>>> import numpy as np
>>> import numpy.linalg as la
>>> np.set_printoptions(precision=3, suppress=True, linewidth=140)
>>> m1 = np.loadtxt("sample19.csv", delimiter=",")
>>> m1
array([[1.   , 0.9  , 0.81 , 0.729, 0.656, 0.59 , 0.531, 0.478, 0.43 , 0.387, 0.349, 0.314, 0.282],
       [0.9  , 1.   , 0.9  , 0.81 , 0.729, 0.656, 0.59 , 0.531, 0.478, 0.43 , 0.387, 0.349, 0.314],
       [0.81 , 0.9  , 1.   , 0.9  , 0.81 , 0.729, 0.656, 0.59 , 0.531, 0.478, 0.43 , 0.387, 0.349],
       [0.729, 0.81 , 0.9  , 1.   , 0.9  , 0.81 , 0.729, 0.656, 0.59 , 0.531, 0.478, 0.43 , 0.387],
       [0.656, 0.729, 0.81 , 0.9  , 1.   , 0.9  , 0.81 , 0.729, 0.656, 0.59 , 0.531, 0.478, 0.43 ],
       [0.59 , 0.656, 0.729, 0.81 , 0.9  , 1.   , 0.9  , 0.81 , 0.729, 0.656, 0.59 , 0.531, 0.478],
       [0.531, 0.59 , 0.656, 0.729, 0.81 , 0.9  , 1.   , 0.9  , 0.81 , 0.729, 0.656, 0.59 , 0.531],
       [0.478, 0.531, 0.59 , 0.656, 0.729, 0.81 , 0.9  , 1.   , 0.9  , 0.81 , 0.729, 0.656, 0.59 ],
       [0.43 , 0.478, 0.531, 0.59 , 0.656, 0.729, 0.81 , 0.9  , 1.   , 0.9  , 0.81 , 0.729, 0.656],
       [0.387, 0.43 , 0.478, 0.531, 0.59 , 0.656, 0.729, 0.81 , 0.9  , 1.   , 0.9  , 0.81 , 0.729],
       [0.349, 0.387, 0.43 , 0.478, 0.531, 0.59 , 0.656, 0.729, 0.81 , 0.9  , 1.   , 0.9  , 0.81 ],
       [0.314, 0.349, 0.387, 0.43 , 0.478, 0.531, 0.59 , 0.656, 0.729, 0.81 , 0.9  , 1.   , 0.9  ],
       [0.282, 0.314, 0.349, 0.387, 0.43 , 0.478, 0.531, 0.59 , 0.656, 0.729, 0.81 , 0.9  , 1.   ]])
>>> cov = m1.T @ m1
>>> la.svd(m1, compute_uv=False) ** 2
array([76.209,  4.739,  0.617,  0.152,  0.055,  0.025,  0.014,  0.009,  0.006,  0.004,  0.004,  0.003,  0.003])
>>> round(float(np.trace(cov)), 3), round((m1 ** 2).sum(), 3)
(81.839, np.float64(81.839))
>>> (m1 @ m1.T).shape
(13, 13)
